% python3 -q
>>> import numpy as np
>>> from numpy import linalg as LA
>>> np.set_printoptions(precision=1, suppress=True, linewidth=160)
>>> cent = np.array([[-0.8, 0.3, -0.2]])
>>> rng = np.random.default_rng(22021)
>>> W0 = np.array([[0], [2], [1], [3], [1], [2], [2], [1], [0], [2], [1], [1], [1], [3]]) @ cent + 0.1 * rng.normal(size=(14, 3))
>>> W0.round(1) + 0
array([[ 0.1,  0. ,  0.1],
       [-1.7,  0.6, -0.5],
       [-0.9,  0.4,  0. ],
       [-2.4,  1. , -0.7],
       [-0.8,  0.4, -0.2],
       [-1.8,  0.6, -0.4],
       [-1.8,  0.4, -0.5],
       [-0.8,  0.4, -0.2],
       [ 0. , -0.1,  0. ],
       [-1.6,  0.6, -0.4],
       [-0.7,  0.5, -0.2],
       [-0.9,  0.3, -0.1],
       [-0.7,  0.4, -0.3],
       [-2.4,  0.7, -0.6]])
>>> cent = W0[[1, 3]].astype(float)
>>> for _ in range(6):
...     z = LA.norm(W0[:, None] - cent, axis=-1).argmin(axis=1)
...     cent = np.array([W0[z == j].mean(axis=0) for j in range(2)])
... 
>>> z
array([0, 1, 0, 1, 0, 1, 1, 0, 0, 1, 0, 0, 0, 1])
>>> cent[1] - cent[0]
array([-1.4,  0.4, -0.4])
>>> P = W0 @ LA.solve(W0.T @ W0, W0.T)
>>> round(np.trace(P), 1)
np.float64(3.0)
>>> np.round(np.diag(P), 1) + 0
array([0.1, 0.1, 0.5, 0.4, 0.1, 0.1, 0.4, 0.1, 0. , 0.1, 0.3, 0.2, 0.2, 0.3])
>>> np.round(LA.eigvalsh(P), 1) + 0
array([0., 0., 0., 0., 0., 0., 0., 0., 0., 0., 0., 1., 1., 1.])
